% python3 -q
>>> import numpy as np
>>> np.set_printoptions(precision=1, suppress=True, linewidth=140, sign=" ")
>>> def rnd(a):
...     return np.round(a, 1) + 0
... 
>>> M = np.load("mat.npy")
>>> M
array([[-97,   2,   2],
       [  2, -78,   0],
       [  2,   3,  21]])
>>> Q, r_ = np.linalg.qr(M)
>>> rnd(r_)
array([[97. , -3.5, -1.6],
       [ 0. , 78. ,  0.8],
       [ 0. ,  0. , 21. ]])
>>> rnd(Q @ r_)
array([[-97.,   2.,   2.],
       [  2., -78.,   0.],
       [  2.,   3.,  21.]])
>>> rnd(np.abs(np.diag(r_)))
array([ 97.,  78.,  21.])
>>> rnd(Q.T @ Q)
array([[ 1.,  0.,  0.],
       [ 0.,  1.,  0.],
       [ 0.,  0.,  1.]])
>>> rnd(Q)
array([[-1.,  0.,  0.],
       [ 0., -1.,  0.],
       [ 0.,  0.,  1.]])
>>> Q.shape, r_.shape
((3, 3), (3, 3))
>>> rnd(abs(r_[0, 0])), rnd(np.linalg.norm(M[:, 0]))
(np.float64(97.0), np.float64(97.0))
>>> rng = np.random.default_rng(670)
>>> M2 = M + rng.integers(-2, 3, (3, 2)) @ rng.integers(-2, 3, (2, 3))
>>> M2
array([[-101,   -1,   -1],
       [   6,  -74,    2],
       [   2,    4,   20]])
>>> M2 - M
array([[-4, -3, -3],
       [ 4,  4,  2],
       [ 0,  1, -1]])
>>> rnd(np.linalg.svd(M2 - M, compute_uv=False))
array([ 8.3,  1.7,  0. ])
>>> np.abs(M2 - M).sum(axis=1)
array([ 10,  10,   2])
>>> X = np.loadtxt("out19.csv", delimiter=",")
>>> X
array([[ -1.,   2.,   3.,   2.,  -1.,  -3.],
       [  1.,   3.,   2.,  -1.,  -1.,  -5.],
       [  4.,   2.,   0.,  -4.,  -1.,  -7.],
       [  7.,   3.,  -2.,  -7.,  -1.,  -4.],
       [ 10.,   5.,  -2.,  -5.,  -4.,  -4.],
       [  8.,   3.,   1.,  -8.,  -1.,  -2.],
       [ 11.,   4.,  -2., -10.,  -1.,  -1.],
       [ 14.,   4.,  -5., -12.,   0.,  -4.],
       [ 14.,   5.,  -8., -11.,   0.,  -2.],
       [ 16.,   3.,  -5., -13.,  -1.,   0.],
       [ 19.,   2.,  -4., -11.,   1.,   2.],
       [ 17.,  -1.,  -2., -11.,   4.,  -1.],
       [ 19.,  -1.,  -1.,  -9.,   6.,  -2.],
       [ 21.,   0.,   2., -11.,   8.,   0.],
       [ 23.,  -1.,   5., -10.,   5.,  -3.],
       [ 22.,   2.,   3., -12.,   7.,  -2.],
       [ 23.,   3.,   5., -10.,  10.,  -1.],
       [ 21.,   6.,   2.,  -9.,   7.,  -2.],
       [ 18.,   6.,   0.,  -8.,   7.,   1.],
       [ 19.,   4.,   1.,  -8.,   7.,   2.],
       [ 20.,   5.,  -2.,  -8.,   4.,   3.],
       [ 18.,   5.,  -4.,  -7.,   1.,   4.],
       [ 20.,   2.,  -7.,  -7.,   3.,   3.],
       [ 18.,  -1.,  -9.,  -7.,   4.,   4.],
       [ 16.,  -3., -11., -10.,   2.,   7.],
       [ 18.,   0., -12.,  -9.,   1.,   7.],
       [ 16.,  -1.,  -9.,  -9.,   3.,   7.],
       [ 13.,  -4., -11., -11.,   2.,   4.],
       [ 10.,  -4., -14., -13.,   3.,   7.],
       [ 10.,  -6., -11., -14.,   4.,   4.],
       [ 13.,  -9., -13., -12.,   3.,   4.],
       [ 11., -10., -15.,  -9.,   1.,   3.],
       [ 12., -13., -16., -12.,   4.,   3.]])
>>> M2 = np.c_[X[:, :5] @ np.array([[3, 3, 0, 2, 2],
...     [3, 2, 0, 1, 1],
...     [1, 2, 2, 3, 1],
...     [3, 2, 1, 3, 1],
...     [2, 2, 1, 2, 0]]), np.array([0, 4, 5, 6, 4, 5, 4, 8, 0, 1, 5, 9, 0, 8, 7, 9, 5, 0, 4, 5, 7, 9, 5, 1, 1, 2, 9, 8, 8, 8, 5, 8, 1])]
>>> M2
array([[ 10.,   9.,   7.,  13.,   5.,   0.],
       [  9.,   9.,   2.,   6.,   6.,   4.],
       [  4.,   6.,  -5.,  -4.,   6.,   5.],
       [  5.,   7., -12., -12.,   8.,   6.],
       [ 20.,  18., -13.,  -4.,  18.,   4.],
       [  8.,  14.,  -7.,  -4.,  12.,   5.],
       [ 11.,  15., -15., -12.,  14.,   4.],
       [ 13.,  16., -22., -19.,  15.,   8.],
       [ 16.,  14., -27., -24.,  14.,   0.],
       [ 11.,  16., -24., -21.,  17.,   1.],
       [ 28.,  33., -18.,  -3.,  25.,   5.],
       [ 21.,  31., -11.,   2.,  20.,   9.],
       [ 38.,  47.,  -5.,  19.,  27.,   0.],
       [ 48.,  61.,   1.,  31.,  33.,   8.],
       [ 51.,  67.,   5.,  40.,  40.,   7.],
       [ 53.,  66.,   1.,  33.,  37.,   9.],
       [ 73.,  85.,  10.,  54.,  44.,   5.],
       [ 70.,  75.,   2.,  41.,  41.,   0.],
       [ 62.,  64.,  -1.,  32.,  34.,   4.],
       [ 60.,  65.,   1.,  35.,  35.,   5.],
       [ 57.,  58.,  -8.,  23.,  35.,   7.],
       [ 46.,  44., -14.,  10.,  30.,   9.],
       [ 44.,  42., -18.,   6.,  28.,   5.],
       [ 29.,  28., -21.,  -5.,  19.,   1.],
       [  2.,   4., -30., -30.,   8.,   1.],
       [ 17.,  14., -32., -25.,  15.,   2.],
       [ 15.,  16., -24., -17.,  13.,   9.],
       [-13.,  -9., -31., -40.,   0.,   8.],
       [-29., -26., -38., -59., -11.,   8.],
       [-33., -24., -32., -53., -11.,   8.],
       [-31., -23., -35., -52.,  -8.,   5.],
       [-37., -33., -38., -58., -12.,   8.],
       [-47., -38., -40., -65., -17.,   1.]])
>>> rnd(np.linalg.norm(np.linalg.qr(X)[0].T @ M2, axis=0) ** 2 / ((M2 ** 2).sum(axis=0) + 1e-12))
array([ 1. ,  1. ,  1. ,  1. ,  1. ,  0.7])
>>> F = np.load("x.npy")
>>> F
array([[ -1.5,  -5.3,  -3.8,  -5. ,  -1.5,  -1.7],
       [ -2.7,  -9.5,  -6.8,  -9.6,  -2.8,  -2.7],
       [  1.1,   3.5,   2.4,   3.4,   0.9,   1.1],
       [  1.6,   5.9,   4.2,   5.7,   1.6,   1.6],
       [ -0.4,  -1.1,  -0.9,  -1.3,  -0.4,  -0.2],
       [  0.6,   2.4,   1.6,   2.4,   0.7,   0.7],
       [ -0.4,  -1.4,  -0.9,  -1.1,  -0.3,  -0.2],
       [  1.3,   4.2,   3.3,   4.4,   1.3,   1.2],
       [ -0.8,  -2.9,  -2.1,  -3.1,  -0.9,  -0.8],
       [ -2.2,  -7.3,  -5.2,  -7.3,  -2.2,  -2.2],
       [  0.8,   2.5,   1.9,   2.4,   0.7,   0.8],
       [  0.1,   0.9,   0.7,   1. ,   0.2,   0.2],
       [ -4.1, -13.9, -10. , -13.8,  -3.8,  -4. ],
       [  1. ,   3.8,   2.8,   3.8,   1.1,   1.2],
       [ -2.4,  -8.7,  -6.1,  -8.7,  -2.4,  -2.5],
       [  0.2,   0.3,   0.2,   0.4,   0.1,   0. ],
       [  1.5,   5.8,   4.1,   6. ,   1.7,   1.6],
       [  2. ,   7.2,   5.3,   7.2,   2.1,   1.9],
       [  1.3,   4.4,   3. ,   4.3,   1.2,   1.2],
       [  3.1,  10.5,   7.8,  10.6,   3.1,   3.1],
       [ -1.7,  -5.4,  -3.9,  -5.4,  -1.6,  -1.6],
       [  3.1,  11.6,   8.3,  11.4,   3.2,   3.2],
       [ -1.4,  -5.5,  -3.8,  -5.2,  -1.5,  -1.4],
       [ -1.8,  -6.5,  -4.5,  -6.3,  -1.9,  -1.9],
       [  0.2,   1.2,   0.9,   1.1,   0.2,   0.4],
       [  3.7,  12.8,   9.1,  12.8,   3.5,   3.7],
       [ -1.2,  -3.6,  -2.5,  -3.4,  -0.9,  -0.9],
       [ -0.7,  -1.9,  -1.4,  -1.7,  -0.3,  -0.4],
       [  2.1,   7.2,   5.2,   7.4,   2.1,   2.1]])
>>> M2 = F + rng.integers(-2, 3, (29, 1)) @ rng.integers(-2, 3, (1, 6))
>>> rnd(M2)
array([[ -1.5,  -5.3,  -3.8,  -5. ,  -1.5,  -1.7],
       [ -2.7, -11.5, -10.8, -13.6,  -4.8,  -2.7],
       [  1.1,   5.5,   6.4,   7.4,   2.9,   1.1],
       [  1.6,   7.9,   8.2,   9.7,   3.6,   1.6],
       [ -0.4,  -3.1,  -4.9,  -5.3,  -2.4,  -0.2],
       [  0.6,   2.4,   1.6,   2.4,   0.7,   0.7],
       [ -0.4,  -3.4,  -4.9,  -5.1,  -2.3,  -0.2],
       [  1.3,   6.2,   7.3,   8.4,   3.3,   1.2],
       [ -0.8,  -2.9,  -2.1,  -3.1,  -0.9,  -0.8],
       [ -2.2,  -5.3,  -1.2,  -3.3,  -0.2,  -2.2],
       [  0.8,   4.5,   5.9,   6.4,   2.7,   0.8],
       [  0.1,   2.9,   4.7,   5. ,   2.2,   0.2],
       [ -4.1, -11.9,  -6. ,  -9.8,  -1.8,  -4. ],
       [  1. ,   2.8,   0.8,   1.8,   0.1,   1.2],
       [ -2.4,  -9.7,  -8.1, -10.7,  -3.4,  -2.5],
       [  0.2,   1.3,   2.2,   2.4,   1.1,   0. ],
       [  1.5,   3.8,   0.1,   2. ,  -0.3,   1.6],
       [  2. ,   9.2,   9.3,  11.2,   4.1,   1.9],
       [  1.3,   3.4,   1. ,   2.3,   0.2,   1.2],
       [  3.1,   8.5,   3.8,   6.6,   1.1,   3.1],
       [ -1.7,  -7.4,  -7.9,  -9.4,  -3.6,  -1.6],
       [  3.1,  11.6,   8.3,  11.4,   3.2,   3.2],
       [ -1.4,  -3.5,   0.2,  -1.2,   0.5,  -1.4],
       [ -1.8,  -8.5,  -8.5, -10.3,  -3.9,  -1.9],
       [  0.2,  -0.8,  -3.1,  -2.9,  -1.8,   0.4],
       [  3.7,  10.8,   5.1,   8.8,   1.5,   3.7],
       [ -1.2,  -4.6,  -4.5,  -5.4,  -1.9,  -0.9],
       [ -0.7,  -0.9,   0.6,   0.3,   0.7,  -0.4],
       [  2.1,   7.2,   5.2,   7.4,   2.1,   2.1]])
>>> rnd(np.abs(M2 - F).sum(axis=1))
array([  0.,  12.,  12.,  12.,  12.,   0.,  12.,  12.,   0.,  12.,  12.,  12.,  12.,   6.,   6.,   6.,  12.,  12.,   6.,  12.,  12.,   0.,
        12.,  12.,  12.,  12.,   6.,   6.,   0.])
>>> np.linalg.matrix_rank(M2 - F, tol=1e-8)
np.int64(1)
